$ ipython --no-banner

In [1]: import numpy as np

In [2]: np.set_printoptions(precision=3, suppress=True, linewidth=120, sign=" ")

In [3]: rd = lambda a: np.round(a, 3) + 0

In [4]: B = np.array([[1, 1], [1, -1]])

In [5]: rng = np.random.default_rng(9)

In [6]: data = np.kron(B, np.kron(B, B))[rng.permutation(8)][:4]

In [7]: data
Out[7]: 
array([[ 1, -1, -1,  1,  1, -1, -1,  1],
       [ 1, -1, -1,  1, -1,  1,  1, -1],
       [ 1, -1,  1, -1, -1,  1, -1,  1],
       [ 1,  1, -1, -1,  1,  1, -1, -1]])

In [8]: data.ravel(order="F")
Out[8]: 
array([ 1,  1,  1,  1, -1, -1, -1,  1, -1, -1,  1, -1,  1,  1, -1, -1,  1, -1, -1,  1, -1,  1,  1,  1, -1,  1, -1, -1,
        1, -1,  1, -1])

In [9]: data.reshape(4, 9)
---------------------------------------------------------------------------
ValueError                                Traceback (most recent call last)
Cell In[9], line 1
----> 1 data.reshape(4, 9)

ValueError: cannot reshape array of size 32 into shape (4,9)

In [10]: t3 = data.reshape(4, 2, -1)

In [11]: t3.transpose(1, 0, 2)
Out[11]: 
array([[[ 1, -1, -1,  1],
        [ 1, -1, -1,  1],
        [ 1, -1,  1, -1],
        [ 1,  1, -1, -1]],

       [[ 1, -1, -1,  1],
        [-1,  1,  1, -1],
        [-1,  1, -1,  1],
        [ 1,  1, -1, -1]]])

In [12]: np.swapaxes(t3, 1, 2)[0]
Out[12]: 
array([[ 1,  1],
       [-1, -1],
       [-1, -1],
       [ 1,  1]])

In [13]: t3.shape
Out[13]: (4, 2, 4)

In [14]: t3[:, 0]
Out[14]: 
array([[ 1, -1, -1,  1],
       [ 1, -1, -1,  1],
       [ 1, -1,  1, -1],
       [ 1,  1, -1, -1]])

In [15]: left, sigma, Vh = np.linalg.svd(data, full_matrices=False)

In [16]: rd(left.T @ data @ Vh.T)
Out[16]: 
array([[ 2.828,  0.   ,  0.   ,  0.   ],
       [ 0.   ,  2.828,  0.   ,  0.   ],
       [ 0.   ,  0.   ,  2.828,  0.   ],
       [ 0.   ,  0.   ,  0.   ,  2.828]])

In [17]: rd(np.sqrt((sigma ** 2).sum())), rd(np.linalg.norm(data))
Out[17]: (np.float64(5.657), np.float64(5.657))

In [18]: left.shape, sigma.shape, Vh.shape
Out[18]: ((4, 4), (4,), (4, 8))

In [19]: (sigma > 1e-8).sum()
Out[19]: np.int64(4)

In [20]: rd(sigma)
Out[20]: array([ 2.828,  2.828,  2.828,  2.828])

In [21]: rd(np.cumsum(sigma ** 2) / np.sum(sigma ** 2))
Out[21]: array([ 0.25,  0.5 ,  0.75,  1.  ])

In [22]: t = np.radians(90)

In [23]: Rm = np.eye(8)

In [24]: Rm[2, 2] = Rm[1, 1] = np.cos(t)

In [25]: Rm[2, 1], Rm[1, 2] = -np.sin(t), np.sin(t)

In [26]: rd(Rm)
Out[26]: 
array([[ 1.,  0.,  0.,  0.,  0.,  0.,  0.,  0.],
       [ 0.,  0.,  1.,  0.,  0.,  0.,  0.,  0.],
       [ 0., -1.,  0.,  0.,  0.,  0.,  0.,  0.],
       [ 0.,  0.,  0.,  1.,  0.,  0.,  0.,  0.],
       [ 0.,  0.,  0.,  0.,  1.,  0.,  0.,  0.],
       [ 0.,  0.,  0.,  0.,  0.,  1.,  0.,  0.],
       [ 0.,  0.,  0.,  0.,  0.,  0.,  1.,  0.],
       [ 0.,  0.,  0.,  0.,  0.,  0.,  0.,  1.]])

In [27]: B = data @ Rm.T

In [28]: rd(np.linalg.det(Rm)), np.trace(Rm)
Out[28]: (np.float64(1.0), np.float64(6.0))

In [29]: rd(np.linalg.svd(data, compute_uv=False)), rd(np.linalg.svd(B, compute_uv=False))
Out[29]: 
(array([ 2.828,  2.828,  2.828,  2.828]),
 array([ 2.828,  2.828,  2.828,  2.828]))

In [30]: F = np.array([[2.0, 2.0, -2.0, -2.0, 3.0],
    ...:     [3.0, 0.0, 0.0, 0.0, -8.0],
    ...:     [2.0, 3.0, -1.0, 1.0, 0.0],
    ...:     [-3.0, 1.0, 1.0, -1.0, -4.0],
    ...:     [0.0, 0.0, 0.0, 0.0, -3.0]])

In [31]: F
Out[31]: 
array([[ 2.,  2., -2., -2.,  3.],
       [ 3.,  0.,  0.,  0., -8.],
       [ 2.,  3., -1.,  1.,  0.],
       [-3.,  1.,  1., -1., -4.],
       [ 0.,  0.,  0.,  0., -3.]])

In [32]: O, Rm = np.linalg.qr(F)

In [33]: rd(O)
Out[33]: 
array([[-0.392,  0.42 ,  0.648,  0.5  ,  0.   ],
       [-0.588, -0.232, -0.592,  0.5  ,  0.   ],
       [-0.392,  0.707, -0.31 , -0.5  ,  0.   ],
       [ 0.588,  0.519, -0.366,  0.5  ,  0.   ],
       [ 0.   ,  0.   ,  0.   ,  0.   ,  1.   ]])

In [34]: np.trace(O @ O.T)
Out[34]: np.float64(5.0)

In [35]: O, V = np.linalg.qr(F[:, :1])[0], np.linalg.qr(F[:, 1:])[0]

In [36]: sigma = np.linalg.svd(O.T @ V, compute_uv=False)

In [37]: (sigma > 0.9).sum()
Out[37]: np.int64(1)

In [38]: idx = rng.permutation(5)

In [39]: idx
Out[39]: array([ 1,  2,  4,  0,  3])

In [40]: B = F[idx][:, idx]

In [41]: np.trace(B)
Out[41]: np.float64(-3.0)

In [42]: rd(np.sort(np.abs(np.linalg.eigvals(B))))
Out[42]: array([ 2.   ,  2.785,  2.785,  3.   ,  3.094])

In [43]: m1 = np.load("arr.npy")

In [44]: m1
Out[44]: 
array([[ 0.5 ,  0.5 ],
       [ 0.75,  0.25]])

In [45]: idx = rng.permutation(2)

In [46]: B = m1[:, idx] * rng.choice([-1, 1], 2)

In [47]: B
Out[47]: 
array([[ 0.5 ,  0.5 ],
       [ 0.25,  0.75]])

In [48]: left, _, Vh = np.linalg.svd(m1.T @ B)

In [49]: rd(np.linalg.lstsq(m1, B)[0])
Out[49]: 
array([[ 0.,  1.],
       [ 1.,  0.]])

In [50]: rd(left @ Vh)
Out[50]: 
array([[ 0.,  1.],
       [ 1.,  0.]])

In [51]: np.allclose(m1 @ m1.T, m1.T @ m1)
Out[51]: False

In [52]: np.linalg.determinant(m1)
---------------------------------------------------------------------------
AttributeError                            Traceback (most recent call last)
Cell In[52], line 1
----> 1 np.linalg.determinant(m1)

AttributeError: module 'numpy.linalg' has no attribute 'determinant'

In [53]: (m1 - m1.T) / 2
Out[53]: 
array([[ 0.   , -0.125],
       [ 0.125,  0.   ]])

In [54]: rd(m1 @ m1)
Out[54]: 
array([[ 0.625,  0.375],
       [ 0.562,  0.438]])

In [55]: K = np.loadtxt("out10.csv", delimiter=",")

In [56]: rd(K)
Out[56]: 
array([[-0.242, -0.133,  0.212,  0.414],
       [-0.06 , -0.804, -0.443,  0.255],
       [-0.181,  0.296, -0.844, -0.128],
       [ 0.242, -0.409,  0.073, -0.788],
       [-0.362, -0.282,  0.181,  0.042],
       [ 0.846, -0.036, -0.095,  0.352]])

In [57]: rd(np.linalg.pinv(K))
Out[57]: 
array([[-0.242, -0.06 , -0.181,  0.242, -0.362,  0.846],
       [-0.133, -0.804,  0.296, -0.409, -0.282, -0.036],
       [ 0.212, -0.443, -0.844,  0.073,  0.181, -0.095],
       [ 0.414,  0.255, -0.128, -0.788,  0.042,  0.352]])

In [58]: rd(np.linalg.norm(K, axis=0))
Out[58]: array([ 1.,  1.,  1.,  1.])

In [59]: rd(K.T @ K)
Out[59]: 
array([[ 1.,  0.,  0.,  0.],
       [ 0.,  1.,  0.,  0.],
       [ 0.,  0.,  1.,  0.],
       [ 0.,  0.,  0.,  1.]])

In [60]: x = np.array([4, 1, 4, -2])

In [61]: target = K @ x

In [62]: rd(np.linalg.solve(K.T @ K, K.T @ target))
Out[62]: array([ 4.,  1.,  4., -2.])

In [63]: try:
    ...:     np.linalg.solve(K, target)
    ...: except np.linalg.LinAlgError as e:
    ...:     print(repr(e))
    ...: 
LinAlgError('Last 2 dimensions of the array must be square')

In [64]: target = target + 0.1 * rng.normal(size=6)

In [65]: rd(target)
Out[65]: array([-1.119, -3.412, -3.75 ,  2.567, -1.095,  2.515])

In [66]: coef, *_ = np.linalg.lstsq(K, target)

In [67]: rd(K.T @ (target - K @ coef))
Out[67]: array([ 0.,  0.,  0.,  0.])

In [68]: coef.round()
Out[68]: array([ 4.,  1.,  4., -2.])

In [69]: f, r1 = K[5], K[1]

In [70]: rd(f @ r1)
Out[70]: np.float64(0.11)

In [71]: rd(f @ f)
Out[71]: np.float64(0.85)

In [72]: p = (f @ r1) / (f @ f) * f

In [73]: rd(np.linalg.norm(f + r1) ** 2 + np.linalg.norm(f - r1) ** 2)
Out[73]: np.float64(3.521)

In [74]: rd(r1 - p)
Out[74]: array([-0.169, -0.799, -0.43 ,  0.21 ])

In [75]: np.linalg.matrix_rank(np.outer(f, r1))
Out[75]: np.int64(1)

In [76]: W0 = np.array([[0, -2, -3], [0, 0, 3], [0, 0, 0]])

In [77]: # triangular: eigenvalues sit on the diagonal

In [78]: np.abs(np.diag(np.linalg.qr(W0)[1])) > 1e-9
Out[78]: array([False, False, False])

In [79]: try:
    ...:     np.linalg.inv(W0)
    ...: except np.linalg.LinAlgError as e:
    ...:     print(e)
    ...: 
Singular matrix

In [80]: np.linalg.lstsq(W0[:-1].T, W0[-1])[2]
Out[80]: np.int32(2)

In [81]: rd(W0 @ np.linalg.pinv(W0) @ W0)
Out[81]: 
array([[ 0., -2., -3.],
       [ 0.,  0.,  3.],
       [ 0.,  0.,  0.]])

In [82]: rd(np.trace(np.linalg.pinv(W0) @ W0))
Out[82]: np.float64(2.0)

In [83]: np.allclose(W0[:-1].T @ np.linalg.lstsq(W0[:-1].T, W0[-1])[0], W0[-1])
Out[83]: True

In [84]: B = W0 + rng.integers(-2, 3, (3, 2)) @ rng.integers(-2, 3, (2, 3))

In [85]: B
Out[85]: 
array([[-4, -3, -3],
       [-3, -1,  2],
       [ 5,  2,  3]])

In [86]: rd(np.linalg.svd(B - W0, compute_uv=False))
Out[86]: array([ 7.928,  1.775,  0.   ])

In [87]: O = B.astype(float).copy()

In [88]: for j in range(3):
    ...:     O[:, j] -= O[:, :j] @ (O[:, :j].T @ O[:, j])
    ...:     O[:, j] /= np.linalg.norm(O[:, j])
    ...: 

In [89]: rd(O)
Out[89]: 
array([[-0.566, -0.816,  0.115],
       [-0.424,  0.408,  0.808],
       [ 0.707, -0.408,  0.577]])

In [90]: rd(O.T @ O)
Out[90]: 
array([[ 1.,  0.,  0.],
       [ 0.,  1.,  0.],
       [ 0.,  0.,  1.]])

In [91]: rd(O.T @ B)
Out[91]: 
array([[ 7.071,  3.536,  2.97 ],
       [ 0.   ,  1.225,  2.041],
       [ 0.   ,  0.   ,  3.002]])

In [92]: M = np.loadtxt("mat.csv", delimiter=",")

In [93]: M
Out[93]: 
array([[ 0.,  3.,  3.],
       [ 0.,  0.,  3.],
       [ 0.,  0.,  0.]])

In [94]: B = np.array([[2, 2, 2], [0, -1, -2], [-1, 0, 0]])

In [95]: np.einsum("ik,kj->ji", M, B)
Out[95]: 
array([[-3., -3.,  0.],
       [-3.,  0.,  0.],
       [-6.,  0.,  0.]])

In [96]: np.einsum("ij->j", M)
Out[96]: array([ 0.,  3.,  6.])

In [97]: np.einsum("ik,kj->ij", M, B)
Out[97]: 
array([[-3., -3., -6.],
       [-3.,  0.,  0.],
       [ 0.,  0.,  0.]])

In [98]: try:
    ...:     np.linalg.inv(M)
    ...: except np.linalg.LinAlgError as e:
    ...:     print(e)
    ...: 
Singular matrix

In [99]: np.linalg.matrix_rank(M - M[0, 0] * np.eye(3))
Out[99]: np.int64(2)

In [100]: rd(np.linalg.matrix_power(M - np.diag(np.diag(M)), 3))
Out[100]: 
array([[ 0.,  0.,  0.],
       [ 0.,  0.,  0.],
       [ 0.,  0.,  0.]])

In [101]: np.prod(np.diag(M)), rd(np.linalg.det(M))
Out[101]: (np.float64(0.0), np.float64(0.0))

In [102]: M @ M
Out[102]: 
array([[ 0.,  0.,  9.],
       [ 0.,  0.,  0.],
       [ 0.,  0.,  0.]])

In [103]: np.linalg.cond(M) > 100
Out[103]: np.True_

In [104]: np.argsort(-np.linalg.norm(M, axis=0).round(6), kind="stable")[:3]
Out[104]: array([ 2,  1,  0])

In [105]: f = np.array([-1, 1])

In [106]: np.polyval(f, M[0])
Out[106]: array([ 1., -2., -2.])

In [107]: B = np.array([[2, -1, 2], [0, -3, -3]])

In [108]: C = np.kron(B, M)

In [109]: np.linalg.matrix_rank(C)
Out[109]: np.int64(4)

In [110]: C.shape
Out[110]: (6, 9)

In [111]: rd(np.linalg.norm(C, 2)), rd(np.linalg.norm(B, 2) * np.linalg.norm(M, 2))
Out[111]: (np.float64(21.107), np.float64(21.107))

In [112]: C
Out[112]: 
array([[ 0.,  6.,  6., -0., -3., -3.,  0.,  6.,  6.],
       [ 0.,  0.,  6., -0., -0., -3.,  0.,  0.,  6.],
       [ 0.,  0.,  0., -0., -0., -0.,  0.,  0.,  0.],
       [ 0.,  0.,  0., -0., -9., -9., -0., -9., -9.],
       [ 0.,  0.,  0., -0., -0., -9., -0., -0., -9.],
       [ 0.,  0.,  0., -0., -0., -0., -0., -0., -0.]])
